$ python3 -q
>>> import numpy as np
>>> np.set_printoptions(precision=2, suppress=True, linewidth=200)
>>> E = np.loadtxt("out3.csv", delimiter=",")
>>> E
array([[  0.74,  -0.14,   0.79],
       [ -1.56,  -3.46,   1.61],
       [ -4.64,   0.18,   2.23],
       [  6.3 ,  -1.04,   9.53],
       [ -4.28,  -2.17,  -2.43],
       [  0.52,   0.58,  -3.45],
       [  4.83,   2.  ,  -1.54],
       [  1.08,  -1.76,   0.35],
       [ -2.12,   0.26,  -1.43],
       [  1.65,   4.99,  -9.44],
       [ -1.18,  -0.66,  -2.34],
       [ -6.36,  -1.55,   3.82],
       [  2.  ,   0.74,  -6.24],
       [ -1.71,   3.28,   1.32],
       [ -4.39,  -0.17,   1.4 ],
       [  0.34,   2.96,  -2.92],
       [ -0.77,  -5.53,   1.27],
       [ -8.12,  -1.18,   4.72],
       [ -1.42,   0.85,   3.83],
       [  0.01,   3.69, -12.43],
       [ -2.  ,  -3.56,   4.31],
       [ -1.65,   0.23,  -4.08],
       [ -1.11,  -1.11,   0.25],
       [ -0.52,  -0.68,   5.2 ]])
>>> cov = np.cov(E, rowvar=False)
>>> E.std(axis=0)
array([3.13, 2.36, 4.72])
>>> cov
array([[10.2 ,  2.13, -2.7 ],
       [ 2.13,  5.8 , -6.64],
       [-2.7 , -6.64, 23.29]])
>>> round(float(np.corrcoef(E[:, 1], E[:, 0])[0, 1]), 2)
0.28
>>> np.polyfit(E[:, 1], E[:, 0], 1)
array([ 0.37, -0.97])
>>> np.corrcoef(E.T)
array([[ 1.  ,  0.28, -0.18],
       [ 0.28,  1.  , -0.57],
       [-0.18, -0.57,  1.  ]])
>>> vals, vecs = np.linalg.eig(cov)
>>> np.sort(np.linalg.eigvals(np.linalg.inv(cov)))
array([0.04, 0.1 , 0.3 ])
>>> round(np.prod(vals), 2)
np.float64(857.91)
>>> np.sort(np.linalg.eigvals(cov.T))
array([ 3.36,  9.75, 26.19])
>>> D = np.linalg.norm(E[:, None] - E[None], axis=-1)
>>> D[9].round(6).argsort(kind="stable")[:4]
array([ 9, 19, 12, 15])
>>> np.flatnonzero(D[9] < D.mean() / 2)
array([ 9, 19])
>>> np.unravel_index(D.round(6).argmax(), D.shape)
(np.int64(3), np.int64(19))
>>> D[:5, :5]
array([[ 0.  ,  4.12,  5.58, 10.4 ,  6.3 ],
       [ 4.12,  0.  ,  4.81, 11.42,  5.04],
       [ 5.58,  4.81,  0.  , 13.21,  5.23],
       [10.4 , 11.42, 13.21,  0.  , 16.01],
       [ 6.3 ,  5.04,  5.23, 16.01,  0.  ]])
>>> D.mean(axis=1).argmax()
np.int64(19)
>>> W1 = np.array([[-2, 1, -3, -2], [-4, -3, -2, 4], [0, 1, 2, -2]])
>>> b = np.array([0, 2, 0, 2])
>>> act = np.maximum(E @ W1 + b, 0)
>>> np.linalg.matrix_rank(act)
np.int64(4)
>>> (act > 0).astype(int)
array([[0, 1, 0, 0],
       [1, 1, 1, 0],
       [1, 0, 1, 1],
       [0, 1, 1, 0],
       [1, 1, 1, 1],
       [0, 0, 0, 1],
       [0, 0, 0, 1],
       [1, 1, 1, 0],
       [1, 0, 1, 1],
       [0, 0, 0, 1],
       [1, 1, 1, 1],
       [1, 1, 1, 1],
       [0, 0, 0, 1],
       [0, 0, 1, 1],
       [1, 0, 1, 1],
       [0, 0, 0, 1],
       [1, 1, 1, 0],
       [1, 1, 1, 1],
       [0, 1, 1, 1],
       [0, 0, 0, 1],
       [1, 1, 1, 0],
       [1, 0, 0, 1],
       [1, 1, 1, 0],
       [1, 1, 1, 0]])
>>> (act > 0).mean(axis=0)
array([0.58, 0.54, 0.67, 0.67])
>>> W2 = np.array([[3, 0], [3, 2], [3, -2], [-3, 1]])
>>> (act @ W2).round(6).argmax(axis=1)
array([0, 0, 0, 0, 0, 1, 1, 0, 1, 1, 1, 0, 1, 1, 0, 1, 0, 0, 0, 1, 0, 1, 0, 0])
>>> W1 @ W2
array([[ -6,   6],
       [-39,   2],
       [ 15,  -4]])
>>> M = np.array([[1, -2, -2], [0, -2, 2], [2, -1, 1]])
>>> M
array([[ 1, -2, -2],
       [ 0, -2,  2],
       [ 2, -1,  1]])
>>> f, v = M[2], M[0]
>>> f @ v
np.int64(2)
>>> pr = (f @ v) / (f @ f) * f
>>> np.linalg.matrix_rank(np.outer(f, v))
np.int64(1)
>>> (v - pr) @ f
np.float64(0.0)
>>> pr
array([ 0.67, -0.33,  0.33])
>>> v - pr
array([ 0.33, -1.67, -2.33])
>>> x = np.array([4, 1, 4])
>>> h1 = np.maximum(M @ x, 0)
>>> np.flatnonzero(h1 > 1e-9)
array([1, 2])
>>> M * (h1 > 1e-9)[:, None]
array([[ 0,  0,  0],
       [ 0, -2,  2],
       [ 2, -1,  1]])
>>> M2 = np.array([[3, 2], [0, 1], [0, 1]])
>>> M @ M2
array([[ 3, -2],
       [ 0,  0],
       [ 6,  4]])
>>> np.linalg.matrix_rank(np.vstack([M, M2.T]))
np.int64(3)
>>> M2.T @ M.T
array([[ 3,  0,  6],
       [-2,  0,  4]])
>>> np.einsum("ij,ij->i", M, M)
array([9, 8, 6])
>>> A = np.loadtxt("dump.csv", delimiter=",")
>>> A
array([[-1., -2., -1.],
       [ 0.,  0.,  1.],
       [ 0.,  1.,  2.]])
>>> M2 = np.linalg.inv(A)
>>> np.allclose(M2, A.T)
False
>>> (np.abs(M2) > 1e-9).astype(int)
array([[1, 1, 1],
       [0, 1, 1],
       [0, 1, 0]])
>>> round(float(np.linalg.cond(A)), 2)
13.93
>>> np.linalg.det(A) * M2
array([[-1.,  3., -2.],
       [ 0., -2.,  1.],
       [ 0.,  1.,  0.]])
>>> M2
array([[-1.,  3., -2.],
       [ 0., -2.,  1.],
       [ 0.,  1.,  0.]])
>>> Uu, s, Vh = np.linalg.svd(A, full_matrices=False)
>>> np.round(Uu.T @ A @ Vh.T, 2) + 0
array([[3.16, 0.  , 0.  ],
       [0.  , 1.39, 0.  ],
       [0.  , 0.  , 0.23]])
>>> np.cumsum(s ** 2) / np.sum(s ** 2)
array([0.83, 1.  , 1.  ])
>>> s
array([3.16, 1.39, 0.23])
>>> (s > 1e-8).sum()
np.int64(3)
>>> np.round(Uu.T @ Uu, 2) + 0
array([[1., 0., 0.],
       [0., 1., 0.],
       [0., 0., 1.]])
>>> np.allclose(Uu * s @ Vh, A)
True
>>> np.round(Vh @ Vh.T, 2) + 0
array([[1., 0., 0.],
       [0., 1., 0.],
       [0., 0., 1.]])
>>> J = np.load("run17.npy")
>>> J
array([[ 1,  1,  1,  1, -1, -1, -1, -1],
       [ 1,  1, -1, -1, -1, -1,  1,  1],
       [ 1, -1, -1,  1, -1,  1,  1, -1]])
>>> M2 = J[0, 0] * J[1:] - np.outer(J[1:, 0], J[0])
>>> M2
array([[ 0,  0, -2, -2,  0,  0,  2,  2],
       [ 0, -2, -2,  0,  0,  2,  2,  0]])
>>> np.flatnonzero(~M2.round(6).any(axis=1))
array([], dtype=int64)
>>> J[:, 0] / J[0, 0]
array([1., 1., 1.])
